$ python -q
>>> import numpy as np
>>> from numpy import linalg as LA
>>> np.set_printoptions(suppress=True, linewidth=200)
>>> J = np.loadtxt("dump.csv", delimiter=",")
>>> J
array([[ 2.645,  1.828, -0.296, -3.588, -0.915, -0.387,  3.533,  1.195, -0.229, -1.034,  2.678],
       [-0.398, -3.238, -0.71 , -1.349,  1.665, -0.713,  2.367,  1.035,  0.454, -0.149,  0.342],
       [-2.123,  0.339,  3.536,  0.112,  2.132,  1.826,  1.073, -1.114, -2.316,  3.571, -0.178],
       [-2.977, -0.312, -0.546,  1.36 ,  1.551,  3.471, -0.658,  0.858,  0.901, -1.202,  4.395],
       [-0.123, -0.24 ,  0.923, -1.271,  0.606,  2.14 ,  0.504, -3.246,  3.729, -1.989, -0.846],
       [-1.47 , -0.893, -0.458,  1.657, -3.727,  0.067,  0.468, -2.351, -2.23 , -2.735, -0.026],
       [-0.453,  1.234,  2.472,  0.391, -2.021, -0.942,  1.111,  1.132, -0.385, -5.233, -4.434],
       [-0.892, -2.761,  1.171, -3.147,  0.251,  1.194, -3.939, -0.512,  0.042, -2.793, -0.906],
       [-2.312,  1.706, -1.4  , -2.327,  0.794, -1.692,  0.473,  0.312, -2.5  , -0.429, -2.134],
       [-3.653, -0.712,  0.454, -1.78 , -3.85 ,  2.76 ,  1.09 ,  1.209,  0.852,  0.447, -1.591],
       [-3.896,  2.397,  3.002, -2.129, -0.89 , -1.881, -0.329, -0.71 ,  2.188,  1.866,  1.963]])
>>> M2 = LA.inv(J)
>>> np.round(J @ M2, 3) + 0
array([[1., 0., 0., 0., 0., 0., 0., 0., 0., 0., 0.],
       [0., 1., 0., 0., 0., 0., 0., 0., 0., 0., 0.],
       [0., 0., 1., 0., 0., 0., 0., 0., 0., 0., 0.],
       [0., 0., 0., 1., 0., 0., 0., 0., 0., 0., 0.],
       [0., 0., 0., 0., 1., 0., 0., 0., 0., 0., 0.],
       [0., 0., 0., 0., 0., 1., 0., 0., 0., 0., 0.],
       [0., 0., 0., 0., 0., 0., 1., 0., 0., 0., 0.],
       [0., 0., 0., 0., 0., 0., 0., 1., 0., 0., 0.],
       [0., 0., 0., 0., 0., 0., 0., 0., 1., 0., 0.],
       [0., 0., 0., 0., 0., 0., 0., 0., 0., 1., 0.],
       [0., 0., 0., 0., 0., 0., 0., 0., 0., 0., 1.]])
>>> rng = np.random.default_rng(916530)
>>> M2 = J + rng.integers(-2, 3, (11, 8)) @ rng.integers(-2, 3, (8, 11))
>>> M2.round(3)
array([[  4.645,   2.828,  -1.296,  -1.588,  12.085,   5.613,  -3.467,   2.195,  -1.229,   4.966,  -7.322],
       [  3.602,   5.762,  -0.71 , -14.349,   4.665,   4.287,  -5.633,  -0.965,   9.454,  -5.149, -13.658],
       [-10.123,  -4.661,  -3.464,   0.112,  -2.868,  -0.174,   2.073,   0.886,  -8.316,  -7.429,   1.822],
       [-10.977,  -6.312,  -1.546,   8.36 ,  -4.449,   0.471,   4.342,   1.858,   0.901,  -6.202,  10.395],
       [ 19.877,  -3.24 ,   9.923,  -0.271,   7.606,   8.14 ,   0.504,  -7.246,   2.729,  20.011,   5.154],
       [-11.47 ,  -0.893,  -2.458,   6.657,  -9.727,  -8.933,   7.468,  -2.351,  -9.23 , -12.735,   1.974],
       [ -6.453,  -3.766,   0.472,   5.391,  -4.021,  -1.942,   6.111,   3.132,  -4.385,  -7.233,   3.566],
       [ -8.892,   7.239,  -4.829, -10.147,  -1.749,  -1.806,  -8.939,   3.488,   3.042, -12.793,  -6.906],
       [-18.312,   0.706,  -6.4  ,   3.673,  -3.206,  -8.692,   8.473,   1.312, -11.5  , -16.429,  -1.134],
       [ -1.653,   3.288,  -5.546,  -1.78 ,   9.15 ,   8.76 , -11.91 ,   3.209,  -3.148,   1.447, -16.591],
       [-11.896,  -3.603,   1.002,  -1.129, -10.89 ,  -3.881,  -1.329,   1.29 ,  12.188,  -5.134,   2.963]])
>>> np.round(M2 - J, 3)
array([[  2.,   1.,  -1.,   2.,  13.,   6.,  -7.,   1.,  -1.,   6., -10.],
       [  4.,   9.,   0., -13.,   3.,   5.,  -8.,  -2.,   9.,  -5., -14.],
       [ -8.,  -5.,  -7.,   0.,  -5.,  -2.,   1.,   2.,  -6., -11.,   2.],
       [ -8.,  -6.,  -1.,   7.,  -6.,  -3.,   5.,   1.,   0.,  -5.,   6.],
       [ 20.,  -3.,   9.,   1.,   7.,   6.,   0.,  -4.,  -1.,  22.,   6.],
       [-10.,   0.,  -2.,   5.,  -6.,  -9.,   7.,   0.,  -7., -10.,   2.],
       [ -6.,  -5.,  -2.,   5.,  -2.,  -1.,   5.,   2.,  -4.,  -2.,   8.],
       [ -8.,  10.,  -6.,  -7.,  -2.,  -3.,  -5.,   4.,   3., -10.,  -6.],
       [-16.,  -1.,  -5.,   6.,  -4.,  -7.,   8.,   1.,  -9., -16.,   1.],
       [  2.,   4.,  -6.,   0.,  13.,   6., -13.,   2.,  -4.,   1., -15.],
       [ -8.,  -6.,  -2.,   1., -10.,  -2.,  -1.,   2.,  10.,  -7.,   1.]])
>>> np.abs(M2 - J).sum(axis=1)
array([50., 72., 49., 48., 79., 58., 42., 64., 74., 66., 50.])
>>> LA.matrix_rank(M2 - J, tol=1e-8)
np.int64(8)
